$ python -q
>>> import numpy as np
>>> np.set_printoptions(precision=3, suppress=True, linewidth=160)
>>> rnd = lambda a: np.round(a, 3) + 0
>>> arr = np.cumsum(np.array([[0, 3, 4],
...     [-1, -2, -3],
...     [4, 0, -4],
...     [-4, -2, 0],
...     [-4, 0, 2],
...     [4, -3, -4],
...     [-2, -2, -1],
...     [5, 2, 1],
...     [-1, 5, 0],
...     [2, 0, -4],
...     [-3, -5, 4],
...     [3, -3, -4],
...     [-3, 5, 5],
...     [1, -3, -3],
...     [-1, 4, 2],
...     [-1, 4, 5],
...     [-5, -2, -2],
...     [2, 3, 4],
...     [2, -4, 4],
...     [3, -5, -1],
...     [-4, -1, -5],
...     [-4, -1, 1],
...     [5, 3, 4],
...     [-2, 5, -1],
...     [-2, 1, -1],
...     [1, -1, -3],
...     [0, -1, 5]]), axis=0)
>>> arr
array([[ 0,  3,  4],
       [-1,  1,  1],
       [ 3,  1, -3],
       [-1, -1, -3],
       [-5, -1, -1],
       [-1, -4, -5],
       [-3, -6, -6],
       [ 2, -4, -5],
       [ 1,  1, -5],
       [ 3,  1, -9],
       [ 0, -4, -5],
       [ 3, -7, -9],
       [ 0, -2, -4],
       [ 1, -5, -7],
       [ 0, -1, -5],
       [-1,  3,  0],
       [-6,  1, -2],
       [-4,  4,  2],
       [-2,  0,  6],
       [ 1, -5,  5],
       [-3, -6,  0],
       [-7, -7,  1],
       [-2, -4,  5],
       [-4,  1,  4],
       [-6,  2,  3],
       [-5,  1,  0],
       [-5,  0,  5]])
>>> other = np.c_[arr[:, :2] @ np.array([[7, 6], [6, 0]]), np.array([3, 0, 1, 2, 0, 3, 0, 3, 3, 3, 0, 0, 0, 3, 0, 3, 0, 3, 0, 3, 1, 0, 1, 2, 2, 0, 0])]
>>> other
array([[ 18,   0,   3],
       [ -1,  -6,   0],
       [ 27,  18,   1],
       [-13,  -6,   2],
       [-41, -30,   0],
       [-31,  -6,   3],
       [-57, -18,   0],
       [-10,  12,   3],
       [ 13,   6,   3],
       [ 27,  18,   3],
       [-24,   0,   0],
       [-21,  18,   0],
       [-12,   0,   0],
       [-23,   6,   3],
       [ -6,   0,   0],
       [ 11,  -6,   3],
       [-36, -36,   0],
       [ -4, -24,   3],
       [-14, -12,   0],
       [-23,   6,   3],
       [-57, -18,   1],
       [-91, -42,   0],
       [-38, -12,   1],
       [-22, -24,   2],
       [-30, -36,   2],
       [-29, -30,   0],
       [-35, -30,   0]])
>>> np.linalg.matrix_rank(np.c_[arr, other])
np.int64(4)
>>> rnd(np.linalg.lstsq(arr, other[:, 0])[0])
array([7., 6., 0.])
>>> idx = other[:, 1] > np.median(other[:, 1])
>>> f = other[idx].mean(axis=0) - other[~idx].mean(axis=0)
>>> print(((other - other.mean(axis=0)) @ f > 0).astype(int))
[1 1 1 1 0 0 0 1 1 1 1 1 1 1 1 1 0 1 1 1 0 0 0 0 0 0 0]
>>> np.argsort(-np.abs(f).round(6), kind="stable")
array([1, 0, 2])
>>> idx.astype(int)
array([1, 0, 1, 0, 0, 0, 0, 1, 1, 1, 1, 1, 1, 1, 1, 0, 0, 0, 0, 1, 0, 0, 0, 0, 0, 0, 0])
